% python3 -q
>>> import numpy as np
>>> from numpy import linalg as LA
>>> np.set_printoptions(precision=2, suppress=True, linewidth=160, floatmode="fixed")
>>> W0 = np.array([[-0.5, 1.0, 0.2, 0.4, 0.3, -0.1, 0.3, -0.7, 0.4],
...     [-0.1, 1.1, 1.3, 0.9, -0.2, 1.6, -0.8, -0.5, 0.3],
...     [-0.2, 1.5, -2.2, 2.1, -1.8, 0.6, -0.3, -0.2, 1.0],
...     [-0.4, 2.0, 1.9, 0.0, 0.4, 0.0, 0.5, -0.5, 0.4],
...     [2.1, 0.0, 1.0, -1.3, -0.3, -0.8, 1.1, -1.6, -0.9]])
>>> W0
array([[-0.50,  1.00,  0.20,  0.40,  0.30, -0.10,  0.30, -0.70,  0.40],
       [-0.10,  1.10,  1.30,  0.90, -0.20,  1.60, -0.80, -0.50,  0.30],
       [-0.20,  1.50, -2.20,  2.10, -1.80,  0.60, -0.30, -0.20,  1.00],
       [-0.40,  2.00,  1.90,  0.00,  0.40,  0.00,  0.50, -0.50,  0.40],
       [ 2.10,  0.00,  1.00, -1.30, -0.30, -0.80,  1.10, -1.60, -0.90]])
>>> t3 = np.stack([W0, 4 * W0, W0[::-1]])
>>> (t3 @ W0.T).shape
(3, 5, 5)
>>> t3.shape
(3, 5, 9)
>>> LA.norm(t3, axis=(1, 2))
array([ 6.85, 27.38,  6.85])
>>> LA.matrix_rank(t3)
array([5, 5, 5])
>>> left, sigma, Vt = LA.svd(W0, full_matrices=False)
>>> np.round(left.T @ W0 @ Vt.T, 2) + 0
array([[4.67, 0.00, 0.00, 0.00, 0.00],
       [0.00, 3.72, 0.00, 0.00, 0.00],
       [0.00, 0.00, 2.79, 0.00, 0.00],
       [0.00, 0.00, 0.00, 1.74, 0.00],
       [0.00, 0.00, 0.00, 0.00, 0.62]])
>>> np.round(Vt @ Vt.T, 2) + 0
array([[1.00, 0.00, 0.00, 0.00, 0.00],
       [0.00, 1.00, 0.00, 0.00, 0.00],
       [0.00, 0.00, 1.00, 0.00, 0.00],
       [0.00, 0.00, 0.00, 1.00, 0.00],
       [0.00, 0.00, 0.00, 0.00, 1.00]])
>>> sigma
array([4.67, 3.72, 2.79, 1.74, 0.62])
>>> F = np.load("sample4.npy")
>>> F
array([[ 1.90,  0.19, -2.16,  0.83],
       [-0.30,  0.15,  2.98,  0.12],
       [-2.56, -0.41,  0.73, -1.32],
       [ 2.03,  0.23, -1.99,  0.92],
       [-0.08,  0.19,  2.98,  0.23],
       [ 2.57,  0.42, -0.65,  1.33],
       [ 2.31,  0.31, -1.52,  1.11],
       [ 1.72,  0.15, -2.35,  0.71],
       [-2.00, -0.49, -1.78, -1.25],
       [ 0.02,  0.21,  2.98,  0.29],
       [-1.31, -0.05,  2.66, -0.46],
       [ 2.42,  0.35, -1.27,  1.19],
       [ 2.52,  0.50,  0.62,  1.42],
       [-1.28, -0.41, -2.52, -0.93],
       [ 0.49,  0.29,  2.90,  0.53],
       [ 0.09, -0.19, -2.98, -0.23],
       [ 2.43,  0.36, -1.23,  1.20],
       [ 1.50,  0.10, -2.53,  0.58],
       [-0.17,  0.18,  2.98,  0.18],
       [-2.07, -0.24,  1.94, -0.94],
       [-0.84, -0.35, -2.77, -0.71],
       [-2.61, -0.46,  0.24, -1.39],
       [-0.12, -0.23, -2.97, -0.34],
       [-2.54, -0.50, -0.54, -1.42],
       [ 2.01,  0.22, -2.02,  0.90],
       [ 0.90,  0.35,  2.74,  0.74],
       [ 2.46,  0.37, -1.14,  1.23],
       [ 1.70,  0.46,  2.16,  1.12],
       [-1.75, -0.16,  2.32, -0.73],
       [ 2.44,  0.51,  0.89,  1.41],
       [-2.60, -0.45,  0.33, -1.38],
       [ 2.59,  0.43, -0.54,  1.35],
       [ 2.46,  0.50,  0.84,  1.41],
       [ 2.55,  0.50,  0.49,  1.43],
       [-0.10, -0.23, -2.97, -0.33],
       [ 0.88,  0.35,  2.75,  0.73]])
>>> # rows and columns are dependent
>>> d = LA.norm(F[:, None] - F[None], axis=-1)
>>> LA.matrix_rank(d ** 2)
np.int64(3)
>>> (d + 1e9 * np.eye(36)).round(6).argmin(axis=1)
array([24, 18, 30, 24, 18, 31, 11,  0, 13,  4, 28, 16, 33, 20, 35, 34, 11,  7,  4, 28, 13, 30, 34, 21,  3, 35, 16, 25, 19, 32, 21,  5, 29, 12, 22, 25])
>>> d[9].round(6).argsort(kind="stable")[:4]
array([ 9,  4, 18,  1])
>>> C = F[[13, 31]].astype(float)
>>> for _ in range(3):
...     z = LA.norm(F[:, None] - C, axis=-1).argmin(axis=1)
...     C = np.array([F[z == j].mean(axis=0) for j in range(2)])
... 
>>> z
array([1, 1, 0, 1, 1, 1, 1, 1, 0, 1, 0, 1, 1, 0, 1, 0, 1, 1, 1, 0, 0, 0, 0, 0, 1, 1, 1, 1, 0, 1, 0, 1, 1, 1, 0, 1])
>>> np.bincount(z)
array([13, 23])
>>> left, sigma, Vt = LA.svd(F)
>>> vecs = Vt[:(sigma > 1e-8).sum()]
>>> rng = np.random.default_rng(310460)
>>> x0 = F[12] + 4 * F[30] + rng.integers(2) * np.eye(4)[3]
>>> x0
array([-7.90, -1.30,  1.96, -3.10])
>>> round(LA.norm(x0 - vecs.T @ vecs @ x0), 2)
np.float64(0.88)
>>> LA.matrix_rank(np.vstack([F, x0]))
np.int64(3)
>>> np.allclose(vecs.T @ vecs @ x0, x0)
False
>>> x0 = np.array([0, 9, 5, 3, 6, 0, 3, 6, 9])
>>> a = np.maximum(W0 @ x0, 0)
>>> np.flatnonzero(a > 1e-9)
array([0, 1, 2, 3])
>>> np.maximum(W0 @ (3 * x0), 0)
array([39.90, 45.60, 14.70, 96.00,  0.00])
>>> X = np.loadtxt("data.csv", delimiter=",")
>>> X
array([[ 0.46, -0.23,  0.41, -0.04, -0.15],
       [-0.23,  0.90,  0.18, -0.02, -0.07],
       [ 0.41,  0.18,  0.69,  0.03,  0.12],
       [-0.04, -0.02,  0.03,  1.00, -0.01],
       [-0.15, -0.07,  0.12, -0.01,  0.96]])
>>> # applying it twice changes nothing
>>> [round(float(x), 2) for x in LA.svd(X, compute_uv=False)[:3]]
[1.0, 1.0, 1.0]
>>> np.argsort(-LA.norm(X, axis=0).round(6), kind="stable")[:3]
array([3, 4, 1])
>>> round(float(LA.norm(X, 2) / LA.norm(X)), 2)
0.5
>>> LA.cond(X) > 100
np.True_
>>> x0 = np.array([1, 0, 0, 1, 0])
>>> X @ x0
array([ 0.42, -0.25,  0.44,  0.95, -0.17])
>>> np.round(np.eye(5) - X, 2) + 0
array([[ 0.54,  0.23, -0.41,  0.04,  0.15],
       [ 0.23,  0.10, -0.18,  0.02,  0.07],
       [-0.41, -0.18,  0.31, -0.03, -0.12],
       [ 0.04,  0.02, -0.03,  0.00,  0.01],
       [ 0.15,  0.07, -0.12,  0.01,  0.04]])
>>> np.trace(X)
np.float64(4.0)
>>> X @ X @ x0
array([ 0.42, -0.25,  0.44,  0.95, -0.17])
>>> round(float((x0 - X @ x0) @ (X @ x0)), 2)
-0.0
>>> J = np.array([[1, 1, 2], [0, 0, 2], [2, 1, 2]])
>>> out = J / np.sqrt((J ** 2).mean(axis=1, keepdims=True))
>>> J - J.mean(axis=1, keepdims=True)
array([[-0.33, -0.33,  0.67],
       [-0.67, -0.67,  1.33],
       [ 0.33, -0.67,  0.33]])
>>> LA.matrix_rank(J - J.mean(axis=1, keepdims=True))
np.int64(2)
>>> LA.norm(out, axis=1)
array([1.73, 1.73, 1.73])
>>> out[2]
array([1.15, 0.58, 1.15])
>>> z = rng.permutation(3)
>>> z
array([1, 0, 2])
>>> out = J[z][:, z]
>>> np.sort(np.abs(LA.eigvals(out)))
array([0.70, 0.70, 4.10])
>>> np.diag(out)
array([0, 1, 2])
>>> K = np.array([[43.0, -30.0, -15.0, 10.0],
...     [80.0, -57.0, -30.0, 20.0],
...     [-40.0, 30.0, 18.0, -10.0],
...     [0.0, 0.0, 0.0, 3.0]])
>>> K
array([[ 43.00, -30.00, -15.00,  10.00],
       [ 80.00, -57.00, -30.00,  20.00],
       [-40.00,  30.00,  18.00, -10.00],
       [  0.00,   0.00,   0.00,   3.00]])
>>> out = K + rng.integers(-2, 3, (4, 3)) @ rng.integers(-2, 3, (3, 4))
>>> out
array([[ 43.00, -27.00, -13.00,  10.00],
       [ 84.00, -51.00, -30.00,  16.00],
       [-39.00,  31.00,  18.00, -13.00],
       [  2.00,   5.00,   1.00,   3.00]])
>>> out - K
array([[ 0.00,  3.00,  2.00,  0.00],
       [ 4.00,  6.00,  0.00, -4.00],
       [ 1.00,  1.00,  0.00, -3.00],
       [ 2.00,  5.00,  1.00,  0.00]])
